% ipython --no-banner

In [1]: import numpy as np

In [2]: np.set_printoptions(suppress=True, linewidth=140)

In [3]: feats = np.loadtxt("out3.csv", delimiter=",")

In [4]: feats
Out[4]: 
array([[ 1.   ,  0.6  , -0.1  , -0.5  ,  0.2  ,  1.518, -0.6  ,  0.3  ,  0.4  , -0.6  ,  2.1  ,  0.7  ],
       [ 0.3  ,  0.8  , -0.6  , -1.   , -0.8  , -3.589,  0.   , -0.7  ,  0.1  ,  1.2  , -1.4  , -0.3  ],
       [ 1.   , -0.8  ,  0.1  ,  0.   , -0.6  , -4.84 ,  0.   ,  0.4  , -0.9  ,  1.6  , -1.4  , -0.7  ],
       [-1.1  ,  3.5  , -0.1  , -0.2  ,  2.6  ,  1.288, -0.4  ,  0.4  ,  0.1  , -0.4  ,  1.   ,  0.   ],
       [-0.5  ,  2.2  ,  0.5  ,  0.3  , -0.2  , -2.044,  0.6  ,  0.   ,  0.   ,  0.7  , -0.9  , -1.1  ],
       [-0.6  ,  1.8  ,  1.1  , -0.9  ,  0.5  ,  5.411,  0.9  ,  1.   ,  0.1  , -1.8  , -0.5  , -0.5  ],
       [-0.2  ,  0.1  , -0.8  ,  0.2  ,  0.7  ,  1.986, -1.9  , -1.1  ,  0.4  , -0.6  ,  1.5  ,  0.6  ],
       [-0.2  , -0.8  , -1.   , -0.4  ,  0.1  , -2.554,  0.3  ,  0.1  , -0.3  ,  1.   , -1.4  , -1.3  ],
       [-0.4  ,  0.   ,  0.6  ,  0.1  ,  1.5  ,  0.488,  0.   , -0.8  ,  0.3  ,  0.   ,  0.2  , -0.9  ],
       [ 1.2  , -1.1  , -2.4  ,  0.2  , -0.2  ,  0.153,  0.   ,  0.   ,  0.6  , -0.1  ,  2.4  , -0.9  ],
       [ 1.1  ,  0.6  , -0.2  ,  0.9  , -0.1  ,  1.039,  0.6  , -0.3  ,  1.4  , -0.5  ,  0.2  ,  0.5  ],
       [-0.9  , -0.8  ,  0.1  , -0.8  ,  0.   ,  3.839, -1.1  ,  0.8  ,  1.5  , -1.3  , -1.9  , -1.1  ],
       [-0.1  ,  0.9  , -2.   ,  0.1  , -0.8  , -4.767,  0.5  , -0.9  , -0.4  ,  1.7  ,  1.9  ,  0.7  ],
       [-1.   ,  0.3  ,  1.8  , -0.3  ,  0.5  , -7.542, -0.5  , -0.1  ,  1.   ,  2.6  ,  1.3  ,  0.5  ],
       [ 0.6  ,  0.1  ,  0.6  , -0.2  , -0.1  ,  1.659, -0.3  ,  0.9  , -0.4  , -0.5  , -0.2  , -1.3  ],
       [-0.2  , -2.6  ,  0.7  ,  0.1  , -0.8  ,  2.066,  1.3  , -1.6  ,  0.7  , -0.7  ,  1.   ,  0.7  ],
       [ 1.9  ,  0.4  , -0.8  , -0.4  , -0.8  , -7.695, -0.3  , -1.3  ,  1.5  ,  2.6  ,  1.   ,  1.2  ],
       [ 0.5  ,  1.   , -0.7  ,  0.2  ,  0.1  , -0.025, -1.7  ,  1.   , -0.4  , -0.2  ,  0.1  ,  0.3  ],
       [-0.4  ,  1.5  , -0.6  ,  0.2  , -0.8  , -0.612,  0.2  , -0.8  , -0.3  ,  0.1  , -0.5  ,  0.1  ],
       [-0.1  , -2.1  ,  0.7  ,  0.2  ,  0.2  , -6.147,  1.1  ,  0.3  ,  2.6  ,  2.   , -1.   , -0.9  ],
       [ 0.2  ,  0.3  ,  1.   ,  1.2  ,  1.8  , -2.419,  0.   ,  0.1  ,  0.5  ,  0.8  ,  1.   ,  0.8  ],
       [-0.2  ,  1.1  ,  0.1  ,  0.9  , -1.6  ,  0.949,  0.3  ,  0.2  ,  1.1  , -0.4  , -0.5  ,  0.9  ],
       [-0.5  ,  2.   ,  0.7  ,  1.4  ,  0.2  , -2.964,  0.6  ,  0.   ,  0.5  ,  0.9  ,  1.8  ,  0.   ],
       [ 0.6  , -0.4  ,  0.5  ,  0.1  ,  0.3  ,  4.315,  0.7  ,  1.2  ,  0.9  , -1.4  ,  0.5  ,  0.5  ],
       [ 2.   ,  1.   , -1.7  , -1.1  ,  0.3  , -0.269, -0.8  , -0.1  ,  1.2  ,  0.2  ,  0.1  , -0.5  ],
       [-0.1  ,  0.2  ,  0.4  ,  1.2  ,  1.3  ,  4.255, -0.5  , -0.1  , -0.4  , -1.4  , -1.1  , -0.5  ],
       [-2.2  , -0.9  ,  0.   ,  0.7  , -0.2  ,  0.697, -0.2  , -1.1  ,  0.2  , -0.2  ,  0.8  , -1.5  ],
       [-0.9  , -0.7  ,  0.   ,  0.9  , -1.4  ,  3.606, -0.1  , -1.7  , -0.4  , -1.1  ,  0.8  , -2.3  ],
       [ 0.8  ,  0.6  , -2.6  , -0.4  ,  1.6  ,  6.892, -1.9  ,  0.4  , -1.5  , -2.3  ,  0.1  ,  0.9  ],
       [-0.5  ,  1.1  ,  1.8  , -0.2  ,  0.4  , -0.057, -1.9  ,  0.9  ,  0.   ,  0.1  , -1.2  , -0.3  ],
       [ 1.6  ,  1.8  ,  0.6  , -0.3  ,  2.5  , -6.225, -0.9  , -0.1  ,  0.2  ,  2.3  ,  1.3  ,  0.5  ],
       [-0.5  ,  0.7  , -0.2  , -1.6  , -1.1  ,  3.186,  0.3  , -0.7  , -0.5  , -1.1  , -0.7  ,  1.5  ],
       [-0.5  ,  0.4  ,  1.1  ,  0.3  , -0.2  ,  2.946, -0.3  ,  0.9  ,  1.2  , -0.8  ,  0.9  ,  1.9  ],
       [-0.9  , -1.4  ,  0.7  , -1.   ,  0.8  ,  1.062,  0.1  ,  1.3  , -0.9  , -0.4  ,  0.3  ,  0.5  ],
       [ 1.3  ,  1.1  , -1.5  ,  1.3  ,  1.   , -1.341,  0.5  ,  0.2  ,  1.   ,  0.5  ,  0.   , -0.1  ],
       [-1.2  , -0.4  ,  1.6  , -0.5  , -0.1  ,  0.416,  0.9  ,  0.1  ,  0.6  , -0.3  , -1.7  , -0.1  ],
       [-0.7  , -1.2  ,  0.3  ,  0.8  ,  0.7  ,  1.195,  0.6  ,  2.   , -0.1  , -0.4  ,  0.4  , -0.4  ],
       [-1.3  , -2.1  ,  0.7  ,  0.9  , -0.1  ,  0.447, -1.4  ,  0.1  , -1.7  ,  0.1  ,  1.1  , -0.7  ],
       [ 1.2  ,  0.1  ,  0.   ,  1.3  , -0.7  ,  3.422, -1.9  ,  2.2  , -1.8  , -1.   ,  0.4  , -1.8  ],
       [-0.7  ,  1.6  , -0.5  ,  0.3  , -0.7  ,  0.435,  0.1  ,  0.7  , -0.9  , -0.2  ,  0.3  , -0.9  ],
       [ 0.5  ,  0.5  , -0.3  , -0.6  ,  0.1  , -0.171,  1.2  , -0.3  , -0.9  ,  0.1  ,  1.   ,  0.1  ],
       [-0.6  ,  0.9  , -0.9  ,  1.3  , -0.3  ,  1.119,  1.   , -0.9  ,  0.2  , -0.3  ,  0.   , -0.1  ],
       [-0.5  ,  1.5  ,  0.1  ,  0.   , -0.2  ,  2.561,  0.7  , -0.1  , -0.6  , -0.8  , -0.9  ,  1.4  ],
       [-0.9  ,  0.5  ,  1.   , -0.2  , -0.7  , -0.406, -1.2  ,  0.   ,  2.4  ,  0.   ,  0.   ,  1.   ],
       [ 0.4  , -0.5  , -0.6  , -0.6  ,  0.1  , -0.512,  2.   ,  1.3  , -1.3  ,  0.1  ,  0.8  , -0.6  ],
       [ 2.   , -0.1  ,  0.3  ,  1.   ,  0.2  ,  1.479,  0.2  ,  1.   ,  1.   , -0.5  ,  0.3  ,  0.2  ],
       [-0.2  ,  0.6  , -0.7  ,  0.8  ,  0.4  ,  2.046,  1.7  ,  0.6  , -0.5  , -0.8  , -0.4  , -0.9  ]])

In [5]: cen = feats - feats.mean(axis=0)

In [6]: left, sigma, vt = np.linalg.svd(cen, full_matrices=False)

In [7]: np.round(np.abs(vt[-1]), 3) + 0
Out[7]: array([0.013, 0.008, 0.02 , 0.   , 0.023, 0.318, 0.024, 0.031, 0.027, 0.946, 0.011, 0.017])

In [8]: np.round(sigma ** 2 / (sigma ** 2).sum(), 3) + 0
Out[8]: array([0.571, 0.085, 0.067, 0.056, 0.052, 0.045, 0.038, 0.031, 0.026, 0.016, 0.014, 0.   ])

In [9]: np.linalg.matrix_rank(cen)
Out[9]: np.int64(12)

In [10]: basis = feats[[24, 43]].astype(float)

In [11]: for _ in range(7):
    ...:     z = np.linalg.norm(feats[:, None] - basis, axis=-1).argmin(axis=1)
    ...:     basis = np.array([feats[z == j].mean(axis=0) for j in range(2)])
    ...: 

In [12]: z
Out[12]: 
array([1, 0, 0, 1, 0, 1, 1, 0, 1, 1, 1, 1, 0, 0, 1, 1, 0, 1, 1, 0, 0, 1, 0, 1, 1, 1, 1, 1, 1, 1, 0, 1, 1, 1, 0, 1, 1, 1, 1, 1, 1, 1, 1, 1,
       1, 1, 1])

In [13]: np.abs(basis[1] - basis[0]).argmax()
Out[13]: np.int64(5)

In [14]: np.bincount(z)
Out[14]: array([12, 35])

In [15]: d = np.linalg.norm(feats[:, None] - feats[None], axis=-1)

In [16]: np.flatnonzero(d[11] < d.mean() / 2)
Out[16]: array([11])

In [17]: d[11].round(6).argsort(kind="stable")[:4]
Out[17]: array([11, 25, 23, 14])

In [18]: d.mean(axis=1).argmax()
Out[18]: np.int64(16)

In [19]: x = np.array([3, 2, 4, -1, -4, -3, -3, 4, 0, 3, 2, 0])

In [20]: rhs = feats @ x

In [21]: np.round(np.linalg.lstsq(feats, rhs)[0], 3) + 0
Out[21]: array([ 3.,  2.,  4., -1., -4., -3., -3.,  4.,  0.,  3.,  2.,  0.])

In [22]: try:
    ...:     np.linalg.solve(feats, rhs)
    ...: except np.linalg.LinAlgError as e:
    ...:     print(e)
    ...: 
Last 2 dimensions of the array must be square

In [23]: rng = np.random.default_rng(61)

In [24]: rhs = rhs + 0.3 * rng.normal(size=47)

In [25]: rhs.round(3)
Out[25]: 
array([  4.176,  12.75 ,  22.639,  -7.503,   9.498, -16.037,  -9.806,   0.877,  -9.334,  -2.725,  -4.322, -15.969,  15.055,  37.45 ,
         3.107, -16.253,  35.363,   8.911,  -0.429,  17.883,   9.01 ,   1.984,  16.637, -11.991,   4.729, -22.879, -13.106, -19.197,
       -32.743,  13.444,  31.927, -13.213,  -0.893,  -3.999,  -0.3  ,  -4.63 ,  -4.621,  -0.048,   7.383,   2.764,  -0.471, -14.778,
       -11.723,  10.56 ,   0.971,   2.752, -16.701])

In [26]: beta, *_ = np.linalg.lstsq(feats, rhs)

In [27]: beta.round(3)
Out[27]: array([ 2.98 ,  1.92 ,  3.947, -1.055, -3.939, -3.244, -3.012,  4.063, -0.003,  2.351,  2.088,  0.002])

In [28]: [round(float(np.linalg.norm(np.linalg.solve(feats.T @ feats + lam * np.eye(12), feats.T @ rhs))), 2) for lam in (0, 1, 10, 100)]
Out[28]: [9.53, 9.15, 7.28, 3.76]
